% python3 -q
>>> import numpy as np
>>> np.set_printoptions(suppress=True, linewidth=160)
>>> def rnd(a):
...     return np.round(a, 1) + 0
... 
>>> data = np.loadtxt("block10.csv", delimiter=",")
>>> data
array([[  0.4,  -0.1,   2.5,   0.8,   1.1],
       [  1. ,   0.4,   0.1,   0. ,  -0.3],
       [ -0.4,   0.3,  -0.2,   1.5,  -0.8],
       [ -0.8,   0.3,  -0.6,   0.2,  -1.2],
       [  0.5,   0.8,  -2.2,   0.8,   0.2],
       [  1. ,   0.1,   0.2,  -0.4,   1.1],
       [  2.1,   1.2,   0.9,   0.3,   1.6],
       [ -0.8,  -0.8,   1. ,  -0.7,   0.3],
       [ -0.8,   0.3,  -1.1,   2.2,  -0.1],
       [ -0.1,   1.6,   0.8,  -0.1,  -1.6],
       [ -0.4,  -0.1,  -0.8,  -0.7,   0. ],
       [  0.4,   0.7,   0. ,  -1.1,  -1.4],
       [  1.4,   1. ,  -1.5,  -0.9,  -0.2],
       [  2. ,   0.4,   0.9,  -1.1,   1.7],
       [ -1.2,  -1.1,  -0.7,  -0.5,  -2.1],
       [  1.7,   0.7,  -0.5,  -0.1,  -0.4],
       [ -0.1,   0.7,   1. ,   0.8,  -0.1],
       [  0.4,  -0.6,   0.7,  -0.6,   1.5],
       [ -1.3,   0.7,  -0.2,  -0.7,   0.1],
       [ -0.2,  -1.6,   0. ,   0.2,   2. ],
       [  0.5,   1.2,   2.5,  -0.6,   1.1],
       [ -2.6,   1.5,   2.2,   0.3,  -2.5],
       [ -0.7,  -0.8,   1.8,   0.7,   1.5],
       [ -2.1,  -0.8,  -0.6,  -0.8,   1. ],
       [ -0.7,  -0.4,   0.5,   0.6,   0.9],
       [  0. ,   1.2,   1.2,   0. ,  -1.9],
       [ -1.6,  -0.8,   1.9,   0.7,  -0.4],
       [  6. ,  24. ,   2. ,  20. , -18. ],
       [ -0.9,   0.2,  -1.2,   2.5,   0.6],
       [  0.3,   0.8,  -1.6,  -0.2,   1.8],
       [  0.9,  -0.4,  -0.8,   0. ,  -2.4]])
>>> W1 = np.array([[0, -1], [1, 2], [-2, 0], [2, 2], [-1, -1]])
>>> c = np.array([3, 3])
>>> hid = np.maximum(data @ W1 + c, 0)
>>> (hid > 0).astype(int)
array([[0, 1],
       [1, 1],
       [1, 1],
       [1, 1],
       [1, 1],
       [1, 1],
       [1, 1],
       [0, 1],
       [1, 1],
       [1, 1],
       [1, 1],
       [1, 1],
       [1, 1],
       [0, 0],
       [1, 1],
       [1, 1],
       [1, 1],
       [0, 0],
       [1, 1],
       [0, 0],
       [0, 1],
       [1, 1],
       [0, 1],
       [1, 1],
       [1, 1],
       [1, 1],
       [1, 1],
       [1, 1],
       [1, 1],
       [1, 1],
       [1, 1]])
>>> rnd((hid > 0).mean(axis=0))
array([0.8, 0.9])
>>> W2 = np.array([[3, 4, 1], [2, 4, 5]])
>>> W1 @ W2
array([[-2, -4, -5],
       [ 7, 12, 11],
       [-6, -8, -2],
       [10, 16, 12],
       [-5, -8, -6]])
>>> (hid @ W2).round(6).argmax(axis=1)
array([2, 1, 1, 1, 1, 1, 1, 2, 1, 1, 1, 1, 1, 0, 1, 1, 1, 0, 1, 0, 2, 2, 2, 1, 1, 1, 2, 1, 1, 1, 1])
>>> Xs = (data - data.mean(axis=0)) / data.std(axis=0)
>>> rnd(Xs.std(axis=0))
array([1., 1., 1., 1., 1.])
>>> np.argwhere(np.abs(Xs) > 2)
array([[27,  0],
       [27,  1],
       [27,  3],
       [27,  4]])
>>> c = np.linalg.lstsq(np.delete(Xs, 0, axis=1), Xs[:, 0])[0]
>>> rnd(1 - np.var(Xs[:, 0] - np.delete(Xs, 0, axis=1) @ c))
np.float64(0.6)
>>> rnd(c)
array([ 1.9, -0.1, -0.5,  0.7])
>>> E = np.loadtxt("case17.csv", delimiter=",")
>>> E
array([[ -8.,   1.,  -6.,  -5.,   5.,   1.],
       [  1., -10.,  -5.,  -3.,  -2.,   2.],
       [ -6.,  -5., -10.,  -2.,   0.,  -2.],
       [ -5.,  -3.,  -2.,  -8.,  -1.,  -1.],
       [  5.,  -2.,   0.,  -1.,   2.,   1.],
       [  1.,   2.,  -2.,  -1.,   1.,   6.]])
>>> A2 = E / np.sqrt((E ** 2).mean(axis=1, keepdims=True))
>>> rnd(E - E.mean(axis=1, keepdims=True))
array([[-6. ,  3. , -4. , -3. ,  7. ,  3. ],
       [ 3.8, -7.2, -2.2, -0.2,  0.8,  4.8],
       [-1.8, -0.8, -5.8,  2.2,  4.2,  2.2],
       [-1.7,  0.3,  1.3, -4.7,  2.3,  2.3],
       [ 4.2, -2.8, -0.8, -1.8,  1.2,  0.2],
       [-0.2,  0.8, -3.2, -2.2, -0.2,  4.8]])
>>> np.linalg.matrix_rank(A2) == np.linalg.matrix_rank(E)
np.True_
>>> rnd(np.linalg.norm(A2, axis=1))
array([2.4, 2.4, 2.4, 2.4, 2.4, 2.4])
>>> q, vecs = np.linalg.qr(E[:, :3])[0], np.linalg.qr(E[:, 3:])[0]
>>> sigma = np.linalg.svd(q.T @ vecs, compute_uv=False)
>>> rnd(sigma)
array([0.9, 0.7, 0.4])
>>> (sigma > 0.9).sum()
np.int64(1)
>>> rng = np.random.default_rng(817)
>>> A2 = E + rng.integers(-2, 3, (6, 5)) @ rng.integers(-2, 3, (5, 6))
>>> A2
array([[ -9.,   7.,  -6.,  -9.,  11.,   0.],
       [  6.,  -7.,  -5.,   1.,   1.,  -2.],
       [ -3.,  -6.,  -9.,   0.,  -7.,  -5.],
       [-12.,  -6.,  -8., -10.,   3.,  -3.],
       [  2.,  -3.,  -4.,  -2.,   5.,   0.],
       [  3.,   0.,  -5.,   3.,   1.,   3.]])
>>> np.abs(A2 - E).sum(axis=1)
array([18., 19., 17., 24., 13., 14.])
>>> A2 - E
array([[-1.,  6.,  0., -4.,  6., -1.],
       [ 5.,  3.,  0.,  4.,  3., -4.],
       [ 3., -1.,  1.,  2., -7., -3.],
       [-7., -3., -6., -2.,  4., -2.],
       [-3., -1., -4., -1.,  3., -1.],
       [ 2., -2., -3.,  4.,  0., -3.]])
>>> rnd(np.linalg.eigvalsh(E).min())
np.float64(-19.5)
>>> np.all(np.linalg.eigvalsh(E) > 0)
np.False_
>>> feats = np.load("sample4.npy")
>>> feats
array([[ 0.,  0.,  0.,  0.,  0.,  0.,  0.,  0., -3., -1., -3.],
       [ 0.,  0.,  0.,  0.,  0.,  0.,  0.,  0., -3., -1.,  0.],
       [ 0.,  0.,  0.,  0.,  0.,  0.,  0.,  0.,  1.,  1.,  0.],
       [ 0.,  0.,  0.,  0.,  0.,  0.,  0.,  0.,  2., -1.,  2.],
       [ 0.,  0.,  0.,  0.,  0.,  0.,  0.,  0.,  3., -3.,  1.],
       [ 0.,  0.,  0.,  0.,  0.,  0.,  0.,  0.,  0., -2.,  3.],
       [ 0.,  0.,  0.,  0.,  0.,  0.,  0.,  0.,  1., -1.,  1.],
       [ 0.,  0.,  0.,  0.,  0.,  0.,  0.,  0.,  1., -2.,  2.],
       [-3., -3.,  1.,  2.,  3.,  0.,  1.,  1.,  0.,  0.,  0.],
       [-1., -1.,  1., -1., -3., -2., -1., -2.,  0.,  0.,  0.],
       [-3.,  0.,  0.,  2.,  1.,  3.,  1.,  2.,  0.,  0.,  0.]])
>>> np.linalg.lstsq(feats[:-1].T, feats[-1])[2]
np.int32(5)
>>> f = np.array([1, -2])
>>> np.array([np.convolve(row, f, "same") for row in feats])
array([[ 0.,  0.,  0.,  0.,  0.,  0.,  0.,  0., -3.,  5., -1.],
       [ 0.,  0.,  0.,  0.,  0.,  0.,  0.,  0., -3.,  5.,  2.],
       [ 0.,  0.,  0.,  0.,  0.,  0.,  0.,  0.,  1., -1., -2.],
       [ 0.,  0.,  0.,  0.,  0.,  0.,  0.,  0.,  2., -5.,  4.],
       [ 0.,  0.,  0.,  0.,  0.,  0.,  0.,  0.,  3., -9.,  7.],
       [ 0.,  0.,  0.,  0.,  0.,  0.,  0.,  0.,  0., -2.,  7.],
       [ 0.,  0.,  0.,  0.,  0.,  0.,  0.,  0.,  1., -3.,  3.],
       [ 0.,  0.,  0.,  0.,  0.,  0.,  0.,  0.,  1., -4.,  6.],
       [-3.,  3.,  7.,  0., -1., -6.,  1., -1., -2.,  0.,  0.],
       [-1.,  1.,  3., -3., -1.,  4.,  3.,  0.,  4.,  0.,  0.],
       [-3.,  6.,  0.,  2., -3.,  1., -5.,  0., -4.,  0.,  0.]])
